% ipython --no-banner

In [1]: import numpy as np

In [2]: np.set_printoptions(suppress=True, linewidth=100)

In [3]: arr = np.array([[0.5, 0.0, 0.5], [0.0, 1.0, 0.0], [0.0, 0.0, 1.0]])

In [4]: # row-stochastic, so 1 is an eigenvalue

In [5]: np.flatnonzero(np.linalg.matrix_power((arr != 0) + (arr.T != 0) + np.eye(3), 3)[2])
Out[5]: array([0, 2])

In [6]: round(float(np.linalg.det(arr)), 2)
Out[6]: 0.5

In [7]: np.round(np.sort(np.linalg.eigvals(arr).real), 2)
Out[7]: array([0.5, 1. , 1. ])

In [8]: out = arr / np.sqrt((arr ** 2).mean(axis=1, keepdims=True))

In [9]: print(np.linalg.matrix_rank(arr - arr.mean(axis=1, keepdims=True)))
2

In [10]: np.round(arr - arr.mean(axis=1, keepdims=True), 2)
Out[10]: 
array([[ 0.17, -0.33,  0.17],
       [-0.33,  0.67, -0.33],
       [-0.33, -0.33,  0.67]])

In [11]: proj = np.triu(np.array([[3, 1, -3], [-2, -2, 0], [-3, 3, -2]]), 1) + np.eye(3)

In [12]: out = proj @ arr @ np.linalg.inv(proj)

In [13]: np.poly(out)
Out[13]: array([ 1. , -2.5,  2. , -0.5])

In [14]: np.linalg.matrix_rank(out)
Out[14]: np.int64(3)

In [15]: mat = np.load("w.npy")

In [16]: mat
Out[16]: 
array([[  3.97,  -2.76,  -1.05],
       [ -2.74,   1.94,   0.46],
       [ 11.74,  -8.04,  -4.08],
       [  2.86,  -1.66,  -1.07],
       [ 15.55, -10.62,  -5.25],
       [ -7.35,   4.9 ,   2.02],
       [-10.96,   7.74,   3.78],
       [  7.28,  -4.6 ,  -2.05],
       [ -3.83,   2.23,   1.26],
       [ -4.06,   2.63,   1.53],
       [  2.3 ,  -1.53,  -0.33],
       [ 10.42,  -7.42,  -3.98],
       [ -1.41,   0.59,   0.67],
       [ -0.45,   0.11,   0.31],
       [-10.62,   6.72,   3.56],
       [ -2.96,   2.06,   1.33],
       [ -4.35,   2.27,   0.95],
       [  3.96,  -2.41,  -0.54],
       [ -9.31,   5.87,   2.97],
       [  3.36,  -2.24,  -0.42],
       [ -8.97,   6.17,   3.19],
       [  3.5 ,  -1.84,  -0.54],
       [  8.69,  -5.22,  -2.82],
       [  6.73,  -5.06,  -2.57]])

In [17]: proj = mat @ np.linalg.solve(mat.T @ mat, mat.T)

In [18]: np.round(np.linalg.eigvalsh(proj), 2) + 0
Out[18]: 
array([0., 0., 0., 0., 0., 0., 0., 0., 0., 0., 0., 0., 0., 0., 0., 0., 0., 0., 0., 0., 0., 1., 1.,
       1.])

In [19]: np.round(np.trace(proj), 2)
Out[19]: np.float64(3.0)

In [20]: np.allclose(proj @ proj, proj)
Out[20]: True

In [21]: print(np.round(proj @ mat[:, 0], 2))
[  3.97  -2.74  11.74   2.86  15.55  -7.35 -10.96   7.28  -3.83  -4.06   2.3   10.42  -1.41  -0.45
 -10.62  -2.96  -4.35   3.96  -9.31   3.36  -8.97   3.5    8.69   6.73]

In [22]: W2 = mat[[18, 13]].astype(float)

In [23]: for _ in range(5):
    ...:     lab = np.linalg.norm(mat[:, None] - W2, axis=-1).argmin(axis=1)
    ...:     W2 = np.array([mat[lab == j].mean(axis=0) for j in range(2)])
    ...: 

In [24]: lab
Out[24]: array([1, 0, 1, 1, 1, 0, 0, 1, 0, 0, 1, 1, 0, 0, 0, 0, 0, 1, 0, 1, 0, 1, 1, 1])

In [25]: print(W2.round(2))
[[-5.58  3.6   1.84]
 [ 6.7  -4.45 -2.06]]

In [26]: np.round(W2[1] - W2[0], 2)
Out[26]: array([12.28, -8.05, -3.89])

In [27]: left, sv, Vt = np.linalg.svd(mat)

In [28]: sv.round(2)
Out[28]: array([44.14,  1.77,  1.15])

In [29]: out = left[:, :1] @ np.diag(sv[:1]) @ Vt[:1]

In [30]: round(float(np.linalg.norm(mat - out, 2)), 2), round(float(sv[1]), 2)
Out[30]: (1.77, 1.77)

In [31]: Xc = mat - mat.mean(axis=0)

In [32]: left, sv, Vt = np.linalg.svd(Xc, full_matrices=False)

In [33]: np.searchsorted(np.cumsum(sv ** 2) / (sv ** 2).sum(), 0.9) + 1
Out[33]: np.int64(1)

In [34]: np.round(sv ** 2 / (sv ** 2).sum(), 2) + 0
Out[34]: array([1., 0., 0.])

In [35]: (np.sign(left[:, 0]) == np.sign(left[0, 0])).astype(int)
Out[35]: array([1, 0, 1, 1, 1, 0, 0, 1, 0, 0, 1, 1, 0, 0, 0, 0, 0, 1, 0, 1, 0, 1, 1, 1])

In [36]: print(np.linalg.matrix_rank(Xc))
3

In [37]: np.round(np.abs(Vt[-1]), 2)
Out[37]: array([0.35, 0.78, 0.52])

In [38]: feats = np.loadtxt("case6.csv", delimiter=",")

In [39]: feats
Out[39]: 
array([[  0.,  -1.,   2.,   3.],
       [  1.,   0., -14.,  -5.],
       [ -2.,  14.,   0., -18.],
       [ -3.,   5.,  18.,   0.]])

In [40]: # skew, so no eigenvalue has a real part

In [41]: vec = np.array([0, 0, 1, -2])

In [42]: np.round(np.linalg.det(feats), 2)
Out[42]: np.float64(196.0)

In [43]: Q = np.linalg.solve(np.eye(4) - feats, np.eye(4) + feats)

In [44]: round(np.linalg.det(Q), 2)
Out[44]: np.float64(1.0)

In [45]: [round(float(x), 2) for x in np.linalg.svd(feats, compute_uv=False)[:3]]
Out[45]: [23.64, 23.64, 0.59]

In [46]: np.linalg.matrix_rank(feats, rtol=0.1)
Out[46]: np.int64(2)

In [47]: np.linalg.cond(feats) > 100
Out[47]: np.False_

In [48]: print(np.argsort(-np.linalg.norm(feats, axis=0).round(6), kind="stable")[:3])
[2 3 1]

In [49]: np.round(np.linalg.det(feats[::-1]), 2)
Out[49]: np.float64(196.0)

In [50]: print(np.round(np.poly(feats), 2) + 0)
[  1.   0. 559.   0. 196.]

In [51]: round(float(np.linalg.det(2 * feats)), 2), round(float(np.linalg.det(feats)), 2)
Out[51]: (3136.0, 196.0)

In [52]: round(np.linalg.det(feats.T), 2)
Out[52]: np.float64(196.0)

In [53]: blk = np.stack([feats, -3 * feats, feats[::-1]])

In [54]: blk.shape
Out[54]: (3, 4, 4)

In [55]: (blk @ feats.T).shape
Out[55]: (3, 4, 4)

In [56]: print(np.einsum("bij,cij->bc", blk, blk))
[[ 1118. -3354.   238.]
 [-3354. 10062.  -714.]
 [  238.  -714.  1118.]]

In [57]: blk.sum(axis=0)
Out[57]: 
array([[ -3.,   7.,  14.,  -6.],
       [ -4.,  14.,  28.,  -8.],
       [  5., -28., -14.,  31.],
       [  6., -11., -34.,   3.]])

In [58]: A = np.load("x.npy")

In [59]: A
Out[59]: 
array([[0, 7, 0],
       [0, 7, 0],
       [0, 1, 3],
       [0, 1, 3],
       [0, 1, 3],
       [0, 9, 0],
       [0, 7, 0],
       [0, 7, 0],
       [0, 3, 1],
       [0, 7, 0],
       [0, 3, 1],
       [0, 9, 0],
       [0, 9, 0],
       [0, 1, 3],
       [0, 5, 0],
       [0, 7, 0],
       [0, 5, 0],
       [0, 5, 0],
       [0, 5, 0],
       [0, 9, 0],
       [0, 5, 0],
       [0, 5, 0]])

In [60]: # column 1 dominates

In [61]: left, sv, Vt = np.linalg.svd(A)

In [62]: np.argmax(sv[:-1] / (sv[1:] + 1e-6)) + 1
Out[62]: np.int64(2)

In [63]: sv.round(2)
Out[63]: array([28.11,  6.13,  0.  ])

In [64]: out = left[:, :2] @ np.diag(sv[:2]) @ Vt[:2]

In [65]: out.round(2) + 0
Out[65]: 
array([[0., 7., 0.],
       [0., 7., 0.],
       [0., 1., 3.],
       [0., 1., 3.],
       [0., 1., 3.],
       [0., 9., 0.],
       [0., 7., 0.],
       [0., 7., 0.],
       [0., 3., 1.],
       [0., 7., 0.],
       [0., 3., 1.],
       [0., 9., 0.],
       [0., 9., 0.],
       [0., 1., 3.],
       [0., 5., 0.],
       [0., 7., 0.],
       [0., 5., 0.],
       [0., 5., 0.],
       [0., 5., 0.],
       [0., 9., 0.],
       [0., 5., 0.],
       [0., 5., 0.]])

In [66]: round(np.linalg.norm(A - out, 2), 2), sv[2]
Out[66]: (np.float64(0.0), np.float64(0.0))

In [67]: np.linalg.matrix_rank(A, rtol=0.05)
Out[67]: np.int64(2)
